% python3 -q
>>> import numpy as np
>>> np.set_printoptions(suppress=True, linewidth=200)
>>> A = np.loadtxt("case13.csv", delimiter=",")
>>> A
array([[8., 4., 0., 0., 0., 0., 0., 0., 0., 0., 0.],
       [4., 0., 4., 0., 0., 0., 0., 0., 0., 0., 0.],
       [0., 4., 4., 4., 0., 0., 0., 0., 0., 0., 0.],
       [0., 0., 4., 5., 4., 0., 0., 0., 0., 0., 0.],
       [0., 0., 0., 4., 5., 4., 0., 0., 0., 0., 0.],
       [0., 0., 0., 0., 4., 5., 4., 0., 0., 0., 0.],
       [0., 0., 0., 0., 0., 4., 6., 4., 0., 0., 0.],
       [0., 0., 0., 0., 0., 0., 4., 9., 4., 0., 0.],
       [0., 0., 0., 0., 0., 0., 0., 4., 3., 4., 0.],
       [0., 0., 0., 0., 0., 0., 0., 0., 4., 9., 4.],
       [0., 0., 0., 0., 0., 0., 0., 0., 0., 4., 7.]])
>>> r0 = np.array([-3, -7, 7])
>>> np.correlate(A[9], A[10], "full")
array([ 0.,  0.,  0.,  0.,  0.,  0.,  0.,  0., 28., 79., 64., 16.,  0.,  0.,  0.,  0.,  0.,  0.,  0.,  0.,  0.])
>>> np.cross(A[9, :3], A[10, :3])
array([0., 0., 0.])
>>> m1 = np.array([[0, 1, 2, 3, 5, 4, 4, 0, 3, 4, 0, 4, 3, 0, 0],
...     [4, 2, 5, 0, 3, 1, 3, 5, 4, 2, 1, 4, 0, 4, 5],
...     [3, 5, 5, 3, 0, 1, 5, 4, 3, 2, 0, 5, 5, 2, 3],
...     [0, 5, 4, 0, 3, 3, 1, 4, 0, 5, 4, 5, 5, 2, 0],
...     [5, 5, 2, 3, 4, 1, 0, 3, 0, 4, 3, 0, 4, 1, 4],
...     [5, 1, 5, 2, 1, 3, 2, 1, 3, 3, 1, 0, 1, 2, 1],
...     [2, 3, 1, 0, 3, 3, 4, 0, 4, 3, 4, 4, 3, 2, 3],
...     [1, 0, 5, 5, 1, 3, 3, 3, 3, 1, 4, 2, 2, 2, 2],
...     [2, 4, 1, 5, 0, 4, 2, 4, 5, 4, 4, 3, 5, 1, 3],
...     [0, 0, 2, 0, 0, 0, 3, 5, 1, 5, 0, 2, 2, 1, 0],
...     [5, 4, 2, 3, 5, 4, 0, 3, 2, 0, 0, 2, 5, 2, 1],
...     [2, 3, 5, 3, 1, 2, 0, 2, 0, 1, 3, 5, 5, 4, 0]])
>>> m1[-1] = m1[0] + 5 * m1[1]
>>> m1
array([[ 0,  1,  2,  3,  5,  4,  4,  0,  3,  4,  0,  4,  3,  0,  0],
       [ 4,  2,  5,  0,  3,  1,  3,  5,  4,  2,  1,  4,  0,  4,  5],
       [ 3,  5,  5,  3,  0,  1,  5,  4,  3,  2,  0,  5,  5,  2,  3],
       [ 0,  5,  4,  0,  3,  3,  1,  4,  0,  5,  4,  5,  5,  2,  0],
       [ 5,  5,  2,  3,  4,  1,  0,  3,  0,  4,  3,  0,  4,  1,  4],
       [ 5,  1,  5,  2,  1,  3,  2,  1,  3,  3,  1,  0,  1,  2,  1],
       [ 2,  3,  1,  0,  3,  3,  4,  0,  4,  3,  4,  4,  3,  2,  3],
       [ 1,  0,  5,  5,  1,  3,  3,  3,  3,  1,  4,  2,  2,  2,  2],
       [ 2,  4,  1,  5,  0,  4,  2,  4,  5,  4,  4,  3,  5,  1,  3],
       [ 0,  0,  2,  0,  0,  0,  3,  5,  1,  5,  0,  2,  2,  1,  0],
       [ 5,  4,  2,  3,  5,  4,  0,  3,  2,  0,  0,  2,  5,  2,  1],
       [20, 11, 27,  3, 20,  9, 19, 25, 23, 14,  5, 24,  3, 20, 25]])
>>> rk = np.linalg.matrix_rank(m1)
>>> rk
np.int64(11)
>>> ns = np.linalg.svd(m1)[2][rk:].T
>>> np.linalg.matrix_rank(m1.T @ m1), np.linalg.matrix_rank(m1 @ m1.T)
(np.int64(11), np.int64(11))
>>> [int(np.linalg.matrix_rank(np.delete(m1, i, axis=0))) for i in range(12)]
[11, 11, 10, 10, 10, 10, 10, 10, 10, 10, 10, 11]
>>> np.allclose(m1 @ ns, 0)
True
>>> ns.shape
(15, 4)
>>> Uu, s, Vh = np.linalg.svd(m1)
>>> np.argmax(s[:-1] / (s[1:] + 1e-6)) + 1
np.int64(11)
>>> s.round(2) + 0
array([77.51, 16.1 ,  9.28,  8.21,  7.74,  6.31,  5.96,  5.04,  4.51,  3.66,  2.06,  0.  ])
>>> Y = Uu[:, :11] @ np.diag(s[:11]) @ Vh[:11]
>>> np.linalg.matrix_rank(Y)
np.int64(11)
>>> round(float(np.linalg.norm(m1 - Y) / np.linalg.norm(m1)), 2)
0.0
>>> np.linalg.matrix_rank(m1, rtol=0.05)
np.int64(9)
>>> Uu, s, Vh = np.linalg.svd(m1, full_matrices=False)
>>> np.abs(Uu[:, 0]).round(6).argmax()
np.int64(11)
>>> np.round(np.abs(Vh[0]), 2)
array([0.28, 0.18, 0.37, 0.07, 0.27, 0.15, 0.27, 0.35, 0.32, 0.21, 0.09, 0.33, 0.09, 0.27, 0.33])
>>> Uu.shape, s.shape, Vh.shape
((12, 12), (12,), (12, 15))
>>> np.allclose(m1[:-1].T @ np.linalg.lstsq(m1[:-1].T, m1[-1])[0], m1[-1])
True
>>> np.unique(m1.round(6), axis=0).shape
(12, 15)
>>> np.abs(np.diag(np.linalg.qr(m1)[1])) > 1e-9
array([ True,  True,  True,  True,  True,  True,  True,  True,  True,  True,  True, False])
>>> np.linalg.matrix_rank(m1, rtol=0.1)
np.int64(4)
>>> [round(float(x), 2) for x in np.linalg.svd(m1, compute_uv=False)[:3]]
[77.51, 16.1, 9.28]
>>> F = np.load("dump.npy")
>>> F
array([[ 3,  0,  0,  0, -7, -8,  0,  0, -7,  0,  0,  7,  0,  0],
       [ 0,  3,  0,  0,  0,  0,  0, -5,  0,  0,  0,  0,  1,  1],
       [ 0,  0,  6,  0,  0,  0, -5,  0,  0, -1,  3,  0,  0,  0],
       [-5,  0,  0,  6,  9, -9,  0,  0,  2,  0,  0,  2,  0,  0],
       [ 0,  0,  0,  9,  9,  2,  0,  0, -1,  0,  0, -5,  0,  0],
       [ 7,  0,  0,  5, -1,  9,  0,  0, -4,  0,  0, -5,  0,  0],
       [ 0,  0,  6,  0,  0,  0,  2,  0,  0,  5,  8,  0,  0,  0],
       [ 0,  4,  0,  0,  0,  0,  0,  4,  0,  0,  0,  0,  4,  8],
       [ 0,  0,  0,  6, -1, -7,  0,  0, -3,  0,  0, -1,  0,  0],
       [ 0,  0,  5,  0,  0,  0,  5,  0,  0,  3,  3,  0,  0,  0],
       [ 0,  0, -5,  0,  0,  0,  3,  0,  0,  6, -2,  0,  0,  0],
       [ 8,  0,  0,  9,  4,  9,  0,  0, -6,  0,  0,  2,  0,  0],
       [ 0, -9,  0,  0,  0,  0,  0,  8,  0,  0,  0,  0, -3,  9],
       [ 0, -3,  0,  0,  0,  0,  0,  4,  0,  0,  0,  0, -4, -9]])
>>> round(float(np.linalg.norm(F[4] - F[12])), 2)
20.66
>>> np.round(np.linalg.norm(F, "nuc"), 2)
np.float64(136.05)
>>> np.round(np.linalg.norm(F, 2), 2)
np.float64(23.3)
>>> rng = np.random.default_rng(368)
>>> lab = rng.permutation(14)
>>> lab
array([ 4,  9, 13,  8,  2, 12,  7, 10,  3,  1,  6,  5,  0, 11])
>>> Y = F[lab][:, lab]
>>> np.allclose(Y, F)
False
>>> np.round(np.sort(np.abs(np.linalg.eigvals(Y))), 2)
array([ 1.6 ,  2.03,  2.13,  5.12,  5.12,  5.99,  7.03,  8.09,  8.09,  8.49,  8.49,  8.54, 11.38, 16.61])
>>> np.round(np.sort(np.linalg.eigvals(F).real), 2)
array([-7.03, -7.03, -2.77, -2.77, -1.6 , -1.26, -1.26,  2.03,  2.13,  5.99,  7.03,  8.54, 11.38, 16.61])
>>> np.flatnonzero(np.linalg.matrix_power((F != 0) + (F.T != 0) + np.eye(14), 14)[5])
array([ 0,  3,  4,  5,  8, 11])
>>> data = np.load("block5.npy")
>>> data.round(2)
array([[ 1.  ,  0.  ,  0.  ,  0.  ,  0.  ,  0.  ,  0.  ,  0.  ],
       [ 0.  , -0.44,  0.  ,  0.  ,  0.  ,  0.  , -0.9 ,  0.  ],
       [ 0.  ,  0.  ,  1.  ,  0.  ,  0.  ,  0.  ,  0.  ,  0.  ],
       [ 0.  ,  0.  ,  0.  ,  1.  ,  0.  ,  0.  ,  0.  ,  0.  ],
       [ 0.  ,  0.  ,  0.  ,  0.  ,  1.  ,  0.  ,  0.  ,  0.  ],
       [ 0.  ,  0.  ,  0.  ,  0.  ,  0.  ,  1.  ,  0.  ,  0.  ],
       [ 0.  ,  0.9 ,  0.  ,  0.  ,  0.  ,  0.  , -0.44,  0.  ],
       [ 0.  ,  0.  ,  0.  ,  0.  ,  0.  ,  0.  ,  0.  ,  1.  ]])
>>> x0 = np.array([2, 2, 1, 1, 3, 0, -1, -3])
>>> np.round(np.sort(np.abs(np.degrees(np.angle(np.linalg.eigvals(data))))), 2)
array([  0.,   0.,   0.,   0.,   0.,   0., 116., 116.])
>>> round(np.linalg.det(data), 2)
np.float64(1.0)
>>> np.round(np.abs(np.linalg.eigvals(data)), 2)
array([1., 1., 1., 1., 1., 1., 1., 1.])
>>> 8 - np.linalg.matrix_rank(data - np.eye(8), tol=1e-8)
np.int64(6)
>>> np.round(np.linalg.norm(x0), 2), np.round(np.linalg.norm(data @ x0), 2)
(np.float64(5.39), np.float64(5.39))
>>> [p for p in range(1, 25) if np.allclose(np.linalg.matrix_power(data, p), np.eye(8))]
[]
